$ python3 -q
>>> import numpy as np
>>> from numpy import linalg as LA
>>> np.set_printoptions(precision=3, suppress=True, linewidth=100)
>>> tidy = lambda a: np.round(a, 3) + 0
>>> feats = np.load("case5.npy")
>>> feats
array([[-2.,  1.,  0.,  0.,  0.,  0.,  0.],
       [ 0., -2.,  1.,  0.,  0.,  0.,  0.],
       [ 0.,  0., -2.,  1.,  0.,  0.,  0.],
       [ 0.,  0.,  0., -2.,  1.,  0.,  0.],
       [ 0.,  0.,  0.,  0., -2.,  1.,  0.],
       [ 0.,  0.,  0.,  0.,  0., -2.,  1.],
       [ 0.,  0.,  0.,  0.,  0.,  0., -2.]])
>>> feats @ feats
array([[ 4., -4.,  1.,  0.,  0.,  0.,  0.],
       [ 0.,  4., -4.,  1.,  0.,  0.,  0.],
       [ 0.,  0.,  4., -4.,  1.,  0.,  0.],
       [ 0.,  0.,  0.,  4., -4.,  1.,  0.],
       [ 0.,  0.,  0.,  0.,  4., -4.,  1.],
       [ 0.,  0.,  0.,  0.,  0.,  4., -4.],
       [ 0.,  0.,  0.,  0.,  0.,  0.,  4.]])
>>> np.prod(np.diag(feats)), tidy(LA.det(feats))
(np.float64(-128.0), np.float64(-128.0))
>>> tidy(np.sort(LA.eigvals(feats)))
array([-2., -2., -2., -2., -2., -2., -2.])
>>> gram = feats.T @ feats
>>> tidy(LA.svd(feats, compute_uv=False) ** 2)
array([8.669, 7.733, 6.352, 4.763, 3.231, 2.005, 1.247])
>>> x = np.array([1, 1, 3, 2, 3, 3, 0])
>>> rhs = feats @ x
>>> rhs
array([-1.,  1., -4., -1., -3., -6.,  0.])
>>> tidy(LA.solve(feats.T, feats[6]))
array([0., 0., 0., 0., 0., 0., 1.])
>>> tidy(LA.solve(feats, rhs))
array([1., 1., 3., 2., 3., 3., 0.])
>>> tidy(LA.solve(feats, feats[:, 4]))
array([0., 0., 0., 0., 1., 0., 0.])
>>> tidy(LA.solve(feats, rhs + feats[:, 5]))
array([1., 1., 3., 2., 3., 4., 0.])
>>> A2 = LA.inv(feats)
>>> tidy(LA.det(feats) * LA.det(A2))
np.float64(1.0)
>>> (np.abs(A2) > 1e-9).astype(int)
array([[1, 1, 1, 1, 1, 1, 1],
       [0, 1, 1, 1, 1, 1, 1],
       [0, 0, 1, 1, 1, 1, 1],
       [0, 0, 0, 1, 1, 1, 1],
       [0, 0, 0, 0, 1, 1, 1],
       [0, 0, 0, 0, 0, 1, 1],
       [0, 0, 0, 0, 0, 0, 1]])
>>> np.allclose(A2, feats.T)
False
>>> tidy(LA.slogdet(feats)[0])
np.float64(-1.0)
>>> tidy(LA.inv(A2))
array([[-2.,  1.,  0.,  0.,  0.,  0.,  0.],
       [ 0., -2.,  1.,  0.,  0.,  0.,  0.],
       [ 0.,  0., -2.,  1.,  0.,  0.,  0.],
       [ 0.,  0.,  0., -2.,  1.,  0.,  0.],
       [ 0.,  0.,  0.,  0., -2.,  1.,  0.],
       [ 0.,  0.,  0.,  0.,  0., -2.,  1.],
       [ 0.,  0.,  0.,  0.,  0.,  0., -2.]])
>>> J = np.loadtxt("w.csv", delimiter=",")
>>> tidy(J)
array([[0.333, 0.333, 0.333, 0.   , 0.   , 0.   , 0.   , 0.   ],
       [0.   , 0.5  , 0.25 , 0.   , 0.25 , 0.   , 0.   , 0.   ],
       [0.   , 0.   , 1.   , 0.   , 0.   , 0.   , 0.   , 0.   ],
       [0.   , 0.   , 0.   , 0.5  , 0.   , 0.   , 0.5  , 0.   ],
       [0.   , 0.   , 0.   , 0.   , 0.667, 0.   , 0.   , 0.333],
       [0.333, 0.   , 0.   , 0.333, 0.   , 0.333, 0.   , 0.   ],
       [0.25 , 0.25 , 0.   , 0.   , 0.   , 0.   , 0.5  , 0.   ],
       [0.   , 0.   , 0.333, 0.   , 0.   , 0.   , 0.   , 0.667]])
>>> J.sum(axis=1)
array([1., 1., 1., 1., 1., 1., 1., 1.])
>>> tidy(LA.matrix_power(J, 100))
array([[0., 0., 1., 0., 0., 0., 0., 0.],
       [0., 0., 1., 0., 0., 0., 0., 0.],
       [0., 0., 1., 0., 0., 0., 0., 0.],
       [0., 0., 1., 0., 0., 0., 0., 0.],
       [0., 0., 1., 0., 0., 0., 0., 0.],
       [0., 0., 1., 0., 0., 0., 0., 0.],
       [0., 0., 1., 0., 0., 0., 0., 0.],
       [0., 0., 1., 0., 0., 0., 0., 0.]])
>>> J @ np.ones(8)
array([1., 1., 1., 1., 1., 1., 1., 1.])
>>> p = np.eye(8)[3]
>>> for _ in range(5):
...     p = p @ J
...     print(p.round(3))
... 
[0.  0.  0.  0.5 0.  0.  0.5 0. ]
[0.125 0.125 0.    0.25  0.    0.    0.5   0.   ]
[0.167 0.229 0.073 0.125 0.031 0.    0.375 0.   ]
[0.149 0.264 0.186 0.062 0.078 0.    0.25  0.01 ]
[0.112 0.244 0.305 0.031 0.118 0.    0.156 0.033]
>>> x = np.array([0, -1, -1, -1, -2, 3, 5, -3])
>>> rhs = J @ x
>>> c, lr = np.zeros(8), 1 / LA.norm(J, 2) ** 2
>>> for i in range(6):
...     c -= lr * J.T @ (J @ c - rhs)
...     if i % 2 == 0: print(i, round(LA.norm(J @ c - rhs), 3))
... 
0 2.209
2 1.026
4 0.803
>>> tidy(LA.cond(J))
np.float64(9.389)
>>> tidy(c)
array([ 0.756, -0.379, -1.242,  1.135, -2.246,  0.157,  3.283, -2.722])
>>> J[5] @ J[2]
np.float64(0.0)
>>> tidy(LA.norm(J, axis=0))
array([0.534, 0.651, 1.133, 0.601, 0.712, 0.333, 0.707, 0.745])
>>> tidy(LA.norm(J, "nuc"))
np.float64(5.061)
>>> tidy(LA.norm(J, 1)), tidy(LA.norm(J, np.inf))
(np.float64(1.917), np.float64(1.0))
>>> tidy(LA.norm(J[5] - J[2]))
np.float64(1.155)
>>> x = np.array([5, -1, 4, -3, 9, -2, 6, -9])
>>> h = np.maximum(J @ x, 0)
>>> tidy(J * (h > 1e-9)[:, None])
array([[0.333, 0.333, 0.333, 0.   , 0.   , 0.   , 0.   , 0.   ],
       [0.   , 0.5  , 0.25 , 0.   , 0.25 , 0.   , 0.   , 0.   ],
       [0.   , 0.   , 1.   , 0.   , 0.   , 0.   , 0.   , 0.   ],
       [0.   , 0.   , 0.   , 0.5  , 0.   , 0.   , 0.5  , 0.   ],
       [0.   , 0.   , 0.   , 0.   , 0.667, 0.   , 0.   , 0.333],
       [0.   , 0.   , 0.   , 0.   , 0.   , 0.   , 0.   , 0.   ],
       [0.25 , 0.25 , 0.   , 0.   , 0.   , 0.   , 0.5  , 0.   ],
       [0.   , 0.   , 0.   , 0.   , 0.   , 0.   , 0.   , 0.   ]])
>>> tidy(J.T @ h)
array([1.889, 3.264, 5.576, 0.75 , 2.688, 0.   , 2.75 , 1.   ])
